% python3 -q
>>> import numpy as np
>>> import numpy.linalg as la
>>> np.set_printoptions(suppress=True, linewidth=120)
>>> def rd(a):
...     return np.round(a, 2) + 0
... 
>>> mat = np.loadtxt("run3.csv", delimiter=",")
>>> mat
array([[0., 0., 0., 0., 0., 0., 0., 0., 1., 0., 0.],
       [0., 0., 0., 0., 0., 0., 0., 0., 0., 0., 1.],
       [0., 0., 1., 0., 0., 0., 0., 0., 0., 0., 0.],
       [0., 0., 0., 0., 0., 0., 0., 1., 0., 0., 0.],
       [0., 0., 0., 1., 0., 0., 0., 0., 0., 0., 0.],
       [0., 1., 0., 0., 0., 0., 0., 0., 0., 0., 0.],
       [0., 0., 0., 0., 0., 1., 0., 0., 0., 0., 0.],
       [0., 0., 0., 0., 1., 0., 0., 0., 0., 0., 0.],
       [0., 0., 0., 0., 0., 0., 0., 0., 0., 1., 0.],
       [1., 0., 0., 0., 0., 0., 0., 0., 0., 0., 0.],
       [0., 0., 0., 0., 0., 0., 1., 0., 0., 0., 0.]])
>>> # 4 groups of indices that never mix
>>> rng = np.random.default_rng(49815)
>>> z = rng.permutation(11)
>>> out = mat[:, z] * rng.choice([-1, 1], 11)
>>> out
array([[ 1., -0., -0., -0.,  0.,  0., -0., -0.,  0., -0., -0.],
       [ 0., -0., -0., -0.,  0.,  0., -0., -0.,  0., -0., -1.],
       [ 0., -0., -0., -0.,  0.,  0., -1., -0.,  0., -0., -0.],
       [ 0., -0., -1., -0.,  0.,  0., -0., -0.,  0., -0., -0.],
       [ 0., -0., -0., -0.,  0.,  1., -0., -0.,  0., -0., -0.],
       [ 0., -0., -0., -0.,  0.,  0., -0., -0.,  1., -0., -0.],
       [ 0., -0., -0., -0.,  0.,  0., -0., -0.,  0., -1., -0.],
       [ 0., -0., -0., -1.,  0.,  0., -0., -0.,  0., -0., -0.],
       [ 0., -0., -0., -0.,  1.,  0., -0., -0.,  0., -0., -0.],
       [ 0., -0., -0., -0.,  0.,  0., -0., -1.,  0., -0., -0.],
       [ 0., -1., -0., -0.,  0.,  0., -0., -0.,  0., -0., -0.]])
>>> left, _, Vt = la.svd(mat.T @ out)
>>> left @ Vt
array([[ 0.,  0.,  0.,  0.,  0.,  0.,  0., -1.,  0.,  0.,  0.],
       [ 0.,  0.,  0.,  0.,  0.,  0.,  0.,  0.,  1.,  0.,  0.],
       [ 0.,  0.,  0.,  0.,  0.,  0., -1.,  0.,  0.,  0.,  0.],
       [ 0.,  0.,  0.,  0.,  0.,  1.,  0.,  0.,  0.,  0.,  0.],
       [ 0.,  0.,  0., -1.,  0.,  0.,  0.,  0.,  0.,  0.,  0.],
       [ 0.,  0.,  0.,  0.,  0.,  0.,  0.,  0.,  0., -1.,  0.],
       [ 0., -1.,  0.,  0.,  0.,  0.,  0.,  0.,  0.,  0.,  0.],
       [ 0.,  0., -1.,  0.,  0.,  0.,  0.,  0.,  0.,  0.,  0.],
       [ 1.,  0.,  0.,  0.,  0.,  0.,  0.,  0.,  0.,  0.,  0.],
       [ 0.,  0.,  0.,  0.,  1.,  0.,  0.,  0.,  0.,  0.,  0.],
       [ 0.,  0.,  0.,  0.,  0.,  0.,  0.,  0.,  0.,  0., -1.]])
>>> rd(la.lstsq(mat, out)[0])
array([[ 0.,  0.,  0.,  0.,  0.,  0.,  0., -1.,  0.,  0.,  0.],
       [ 0.,  0.,  0.,  0.,  0.,  0.,  0.,  0.,  1.,  0.,  0.],
       [ 0.,  0.,  0.,  0.,  0.,  0., -1.,  0.,  0.,  0.,  0.],
       [ 0.,  0.,  0.,  0.,  0.,  1.,  0.,  0.,  0.,  0.,  0.],
       [ 0.,  0.,  0., -1.,  0.,  0.,  0.,  0.,  0.,  0.,  0.],
       [ 0.,  0.,  0.,  0.,  0.,  0.,  0.,  0.,  0., -1.,  0.],
       [ 0., -1.,  0.,  0.,  0.,  0.,  0.,  0.,  0.,  0.,  0.],
       [ 0.,  0., -1.,  0.,  0.,  0.,  0.,  0.,  0.,  0.,  0.],
       [ 1.,  0.,  0.,  0.,  0.,  0.,  0.,  0.,  0.,  0.,  0.],
       [ 0.,  0.,  0.,  0.,  1.,  0.,  0.,  0.,  0.,  0.,  0.],
       [ 0.,  0.,  0.,  0.,  0.,  0.,  0.,  0.,  0.,  0., -1.]])
>>> z
array([ 8,  6,  7,  4,  9,  3,  2,  0,  1,  5, 10])
>>> z = rng.permutation(11)
>>> z
array([ 5,  7,  8,  4,  9,  2,  3,  1, 10,  6,  0])
>>> out = mat[z][:, z]
>>> np.allclose(out, mat)
False
>>> rd(np.sort(np.abs(la.eigvals(out))))
array([1., 1., 1., 1., 1., 1., 1., 1., 1., 1., 1.])
>>> out
array([[0., 0., 0., 0., 0., 0., 0., 1., 0., 0., 0.],
       [0., 0., 0., 1., 0., 0., 0., 0., 0., 0., 0.],
       [0., 0., 0., 0., 1., 0., 0., 0., 0., 0., 0.],
       [0., 0., 0., 0., 0., 0., 1., 0., 0., 0., 0.],
       [0., 0., 0., 0., 0., 0., 0., 0., 0., 0., 1.],
       [0., 0., 0., 0., 0., 1., 0., 0., 0., 0., 0.],
       [0., 1., 0., 0., 0., 0., 0., 0., 0., 0., 0.],
       [0., 0., 0., 0., 0., 0., 0., 0., 1., 0., 0.],
       [0., 0., 0., 0., 0., 0., 0., 0., 0., 1., 0.],
       [1., 0., 0., 0., 0., 0., 0., 0., 0., 0., 0.],
       [0., 0., 1., 0., 0., 0., 0., 0., 0., 0., 0.]])
>>> np.diag(out)
array([0., 0., 0., 0., 0., 1., 0., 0., 0., 0., 0.])
>>> mat[:, 1] @ mat[:, 2]
np.float64(0.0)
>>> mat @ mat.T
array([[1., 0., 0., 0., 0., 0., 0., 0., 0., 0., 0.],
       [0., 1., 0., 0., 0., 0., 0., 0., 0., 0., 0.],
       [0., 0., 1., 0., 0., 0., 0., 0., 0., 0., 0.],
       [0., 0., 0., 1., 0., 0., 0., 0., 0., 0., 0.],
       [0., 0., 0., 0., 1., 0., 0., 0., 0., 0., 0.],
       [0., 0., 0., 0., 0., 1., 0., 0., 0., 0., 0.],
       [0., 0., 0., 0., 0., 0., 1., 0., 0., 0., 0.],
       [0., 0., 0., 0., 0., 0., 0., 1., 0., 0., 0.],
       [0., 0., 0., 0., 0., 0., 0., 0., 1., 0., 0.],
       [0., 0., 0., 0., 0., 0., 0., 0., 0., 1., 0.],
       [0., 0., 0., 0., 0., 0., 0., 0., 0., 0., 1.]])
>>> vec = np.array([7, -1, 4, -2, -6, 8, -7, -8, 2, 8, 3])
>>> a = np.maximum(mat @ vec, 0)
>>> mat.T @ a
array([7., 0., 4., 0., 0., 8., 0., 0., 2., 8., 3.])
>>> np.maximum(mat @ (3 * vec), 0)
array([ 6.,  9., 12.,  0.,  0.,  0., 24.,  0., 24., 21.,  0.])
>>> np.flatnonzero(a > 1e-9)
array([0, 1, 2, 6, 8, 9])
>>> np.maximum(mat @ vec, 0) - np.maximum(-mat @ vec, 0)
array([ 2.,  3.,  4., -8., -2., -1.,  8., -6.,  8.,  7., -7.])
>>> K = np.loadtxt("out4.csv", delimiter=",")
>>> rd(K)
array([[ 0.94, -0.02,  0.06,  0.11, -0.15, -0.06, -0.06,  0.06, -0.15,  0.11,  0.06, -0.15,  0.11, -0.02],
       [-0.02,  0.99,  0.02,  0.04, -0.05, -0.02, -0.02,  0.02, -0.05,  0.04,  0.02, -0.05,  0.04, -0.01],
       [ 0.06,  0.02,  0.94, -0.11,  0.15,  0.06,  0.06, -0.06,  0.15, -0.11, -0.06,  0.15, -0.11,  0.02],
       [ 0.11,  0.04, -0.11,  0.82,  0.25,  0.11,  0.11, -0.11,  0.25, -0.18, -0.11,  0.25, -0.18,  0.04],
       [-0.15, -0.05,  0.15,  0.25,  0.65, -0.15, -0.15,  0.15, -0.35,  0.25,  0.15, -0.35,  0.25, -0.05],
       [-0.06, -0.02,  0.06,  0.11, -0.15,  0.94, -0.06,  0.06, -0.15,  0.11,  0.06, -0.15,  0.11, -0.02],
       [-0.06, -0.02,  0.06,  0.11, -0.15, -0.06,  0.94,  0.06, -0.15,  0.11,  0.06, -0.15,  0.11, -0.02],
       [ 0.06,  0.02, -0.06, -0.11,  0.15,  0.06,  0.06,  0.94,  0.15, -0.11, -0.06,  0.15, -0.11,  0.02],
       [-0.15, -0.05,  0.15,  0.25, -0.35, -0.15, -0.15,  0.15,  0.65,  0.25,  0.15, -0.35,  0.25, -0.05],
       [ 0.11,  0.04, -0.11, -0.18,  0.25,  0.11,  0.11, -0.11,  0.25,  0.82, -0.11,  0.25, -0.18,  0.04],
       [ 0.06,  0.02, -0.06, -0.11,  0.15,  0.06,  0.06, -0.06,  0.15, -0.11,  0.94,  0.15, -0.11,  0.02],
       [-0.15, -0.05,  0.15,  0.25, -0.35, -0.15, -0.15,  0.15, -0.35,  0.25,  0.15,  0.65,  0.25, -0.05],
       [ 0.11,  0.04, -0.11, -0.18,  0.25,  0.11,  0.11, -0.11,  0.25, -0.18, -0.11,  0.25,  0.82,  0.04],
       [-0.02, -0.01,  0.02,  0.04, -0.05, -0.02, -0.02,  0.02, -0.05,  0.04,  0.02, -0.05,  0.04,  0.99]])
>>> rd(la.norm(K) ** 2 / la.norm(K, 2) ** 2)
np.float64(14.0)
>>> rd(K[6] @ K[10])
np.float64(0.0)
>>> rd(la.norm(K, 2))
np.float64(1.0)
>>> la.norm(K, axis=1).argmax()
np.int64(0)
>>> rd(la.norm(K[6] - K[10]))
np.float64(1.41)
>>> z = rng.permutation(14)
>>> z
array([ 2,  1,  6,  8, 11, 13, 12, 10,  3,  0,  9,  5,  4,  7])
>>> out = K[z][:, z]
>>> rd(np.trace(out))
np.float64(12.0)
>>> np.allclose(out, K)
False
>>> m1 = np.loadtxt("w.csv", delimiter=",")
>>> rd(m1)
array([[ 0.63,  0.24, -0.1 ,  0.3 ,  0.11, -0.22, -0.08, -0.07],
       [ 0.24,  0.83, -0.03, -0.21, -0.01,  0.18,  0.03,  0.08],
       [-0.1 , -0.03,  0.3 ,  0.13,  0.3 ,  0.3 ,  0.04,  0.04],
       [ 0.3 , -0.21,  0.13,  0.64,  0.03,  0.07, -0.14,  0.23],
       [ 0.11, -0.01,  0.3 ,  0.03,  0.69,  0.03,  0.25, -0.23],
       [-0.22,  0.18,  0.3 ,  0.07,  0.03,  0.61, -0.24,  0.07],
       [-0.08,  0.03,  0.04, -0.14,  0.25, -0.24,  0.62,  0.3 ],
       [-0.07,  0.08,  0.04,  0.23, -0.23,  0.07,  0.3 ,  0.69]])
>>> rk = la.matrix_rank(m1)
>>> rk
np.int64(5)
>>> ns = la.svd(m1)[2][rk:].T
>>> rd(ns @ ns.T)
array([[ 0.37, -0.24,  0.1 , -0.3 , -0.11,  0.22,  0.08,  0.07],
       [-0.24,  0.17,  0.03,  0.21,  0.01, -0.18, -0.03, -0.08],
       [ 0.1 ,  0.03,  0.7 , -0.13, -0.3 , -0.3 , -0.04, -0.04],
       [-0.3 ,  0.21, -0.13,  0.36, -0.03, -0.07,  0.14, -0.23],
       [-0.11,  0.01, -0.3 , -0.03,  0.31, -0.03, -0.25,  0.23],
       [ 0.22, -0.18, -0.3 , -0.07, -0.03,  0.39,  0.24, -0.07],
       [ 0.08, -0.03, -0.04,  0.14, -0.25,  0.24,  0.38, -0.3 ],
       [ 0.07, -0.08, -0.04, -0.23,  0.23, -0.07, -0.3 ,  0.31]])
>>> np.allclose(m1 @ ns, 0)
True
